In [1]: import numpy as np

In [2]: np.set_printoptions(precision=2, suppress=True, linewidth=140, sign=" ")

In [3]: m1 = 4 * np.eye(11) + np.ones((11, 11))

In [4]: m1
Out[4]: 
array([[ 5.,  1.,  1.,  1.,  1.,  1.,  1.,  1.,  1.,  1.,  1.],
       [ 1.,  5.,  1.,  1.,  1.,  1.,  1.,  1.,  1.,  1.,  1.],
       [ 1.,  1.,  5.,  1.,  1.,  1.,  1.,  1.,  1.,  1.,  1.],
       [ 1.,  1.,  1.,  5.,  1.,  1.,  1.,  1.,  1.,  1.,  1.],
       [ 1.,  1.,  1.,  1.,  5.,  1.,  1.,  1.,  1.,  1.,  1.],
       [ 1.,  1.,  1.,  1.,  1.,  5.,  1.,  1.,  1.,  1.,  1.],
       [ 1.,  1.,  1.,  1.,  1.,  1.,  5.,  1.,  1.,  1.,  1.],
       [ 1.,  1.,  1.,  1.,  1.,  1.,  1.,  5.,  1.,  1.,  1.],
       [ 1.,  1.,  1.,  1.,  1.,  1.,  1.,  1.,  5.,  1.,  1.],
       [ 1.,  1.,  1.,  1.,  1.,  1.,  1.,  1.,  1.,  5.,  1.],
       [ 1.,  1.,  1.,  1.,  1.,  1.,  1.,  1.,  1.,  1.,  5.]])

In [5]: vec = np.ones(11)

In [6]: for _ in range(5):
   ...:     vec = m1 @ vec
   ...:     vec /= np.linalg.norm(vec)
   ...:     print(round(vec @ m1 @ vec, 2))
   ...: 
15.0
15.0
15.0
15.0
15.0

In [7]: print(vec)
[ 0.3  0.3  0.3  0.3  0.3  0.3  0.3  0.3  0.3  0.3  0.3]

In [8]: print(np.round(np.linalg.eigvalsh(m1)[-1], 2))
15.0

In [9]: mat = np.load("arr.npy")

In [10]: mat
Out[10]: 
array([[ 0.,  0.,  1.,  0., -2.,  0.],
       [ 0.,  0.,  2.,  0., -1.,  1.],
       [ 1.,  2.,  0.,  0.,  0.,  0.],
       [ 0.,  0.,  0.,  0.,  0.,  0.],
       [-2., -1.,  0.,  0.,  0.,  0.],
       [ 0.,  1.,  0.,  0.,  0.,  0.]])

In [11]: U, sigma, Vt = np.linalg.svd(mat)

In [12]: sigma.round(2) + 0
Out[12]: array([ 3.09,  3.09,  1.21,  1.21,  0.  ,  0.  ])

In [13]: np.argmax(sigma[:-1] / (sigma[1:] + 1e-6)) + 1
Out[13]: np.int64(4)

In [14]: M2 = U[:, :4] @ np.diag(sigma[:4]) @ Vt[:4]

In [15]: np.linalg.matrix_rank(mat, rtol=0.05)
Out[15]: np.int64(4)

In [16]: M2.round(2) + 0
Out[16]: 
array([[ 0.,  0.,  1.,  0., -2.,  0.],
       [ 0.,  0.,  2.,  0., -1.,  1.],
       [ 1.,  2.,  0.,  0.,  0.,  0.],
       [ 0.,  0.,  0.,  0.,  0.,  0.],
       [-2., -1.,  0.,  0.,  0.,  0.],
       [ 0.,  1.,  0.,  0.,  0.,  0.]])

In [17]: round(np.abs(mat - M2).max(), 2)
Out[17]: np.float64(0.0)

In [18]: np.round(np.linalg.norm(mat - M2, 2), 2), np.round(sigma[4], 2)
Out[18]: (np.float64(0.0), np.float64(0.0))
